% python3 -q
>>> import numpy as np
>>> np.set_printoptions(precision=2, suppress=True, linewidth=100, sign=" ")
>>> rd = lambda a: np.round(a, 2) + 0
>>> A = np.loadtxt("layer10.csv", delimiter=",")
>>> A
array([[-3.32, -0.2 , -1.1 , -0.9 , -1.1 , -0.4 ],
       [-0.92,  0.  , -0.3 , -0.7 , -1.2 , -0.3 ],
       [-1.85,  0.6 , -0.6 ,  1.8 ,  0.2 ,  1.3 ],
       [-0.33, -1.  , -0.1 , -0.2 , -0.4 ,  0.5 ],
       [-5.72, -0.8 , -1.9 ,  0.2 ,  2.3 ,  0.2 ],
       [ 0.01,  0.5 ,  0.  ,  0.2 , -0.3 ,  0.7 ],
       [-0.27,  1.5 , -0.1 , -0.9 , -0.6 , -0.2 ],
       [ 2.7 , -0.9 ,  0.9 , -0.7 ,  0.2 , -0.6 ],
       [-1.8 , -0.4 , -0.6 , -0.8 , -0.6 , -0.5 ],
       [ 1.81,  0.3 ,  0.6 , -0.2 ,  1.7 ,  0.3 ],
       [-2.08, -0.2 , -0.7 , -0.6 ,  1.9 , -0.4 ],
       [ 0.59,  1.  ,  0.2 ,  2.  ,  0.7 ,  1.6 ],
       [-2.66,  0.4 , -0.9 ,  0.  ,  0.  , -1.9 ],
       [ 1.77,  0.6 ,  0.6 , -0.4 ,  0.2 , -0.9 ],
       [ 4.52, -0.3 ,  1.5 , -1.2 ,  0.5 , -1.1 ],
       [-1.48, -0.4 , -0.5 ,  0.4 ,  0.  ,  0.4 ],
       [-3.27,  0.2 , -1.1 ,  0.7 ,  0.1 ,  0.8 ],
       [ 3.29,  0.  ,  1.1 , -0.6 ,  0.1 , -1.3 ],
       [ 0.6 ,  1.8 ,  0.2 ,  0.4 ,  0.3 , -2.3 ],
       [-3.28,  1.1 , -1.1 ,  0.2 ,  0.  ,  2.1 ],
       [-1.51, -1.4 , -0.5 , -0.7 , -0.3 , -0.2 ],
       [ 0.3 , -0.1 ,  0.1 , -0.5 ,  1.4 ,  0.9 ],
       [-2.98,  1.1 , -1.  , -0.1 ,  0.6 , -0.5 ],
       [-0.61, -1.  , -0.2 ,  0.1 ,  1.2 ,  0.6 ],
       [-2.07,  1.2 , -0.7 , -0.6 , -0.5 ,  0.2 ],
       [-4.83, -0.5 , -1.6 , -0.9 , -0.5 ,  0.3 ],
       [-1.19,  0.3 , -0.4 , -0.8 ,  0.9 , -1.3 ],
       [ 4.49, -1.6 ,  1.5 , -0.4 ,  1.1 ,  0.7 ],
       [-6.33,  1.3 , -2.1 , -0.8 ,  0.3 , -1.1 ],
       [-2.99, -1.1 , -1.  ,  0.  , -0.3 , -1.  ],
       [-2.06,  0.  , -0.7 , -0.2 , -1.1 ,  1.2 ],
       [ 3.27,  0.2 ,  1.1 , -0.7 , -1.4 , -0.9 ],
       [ 2.42, -0.8 ,  0.8 ,  0.3 ,  0.5 ,  1.3 ],
       [-1.2 , -2.4 , -0.4 , -1.2 , -0.5 , -1.3 ],
       [ 0.63, -0.9 ,  0.2 , -1.  , -0.9 ,  1.  ],
       [-5.72,  0.5 , -1.9 ,  0.5 ,  0.8 , -1.2 ],
       [ 1.49,  0.8 ,  0.5 , -1.3 ,  0.2 , -0.2 ],
       [ 2.72,  0.1 ,  0.9 , -0.6 , -0.9 ,  0.9 ],
       [ 0.3 ,  0.8 ,  0.1 ,  0.8 , -1.  ,  0.  ],
       [-2.97, -0.5 , -1.  , -0.1 ,  1.1 , -0.5 ]])
>>> z = A[:, 2] > np.median(A[:, 2])
>>> r0 = A[z].mean(axis=0) - A[~z].mean(axis=0)
>>> np.argsort(-np.abs(r0).round(6), kind="stable")
array([ 0,  2,  5,  1,  4,  3])
>>> z.astype(int)
array([ 0,  1,  0,  1,  0,  1,  1,  1,  0,  1,  0,  1,  0,  1,  1,  0,  0,  1,  1,  0,  0,  1,  0,
        1,  0,  0,  0,  1,  0,  0,  0,  1,  1,  0,  1,  0,  1,  1,  1,  0])
>>> rd(r0)
array([ 4.4 ,  0.11,  1.47, -0.08, -0.09,  0.22])
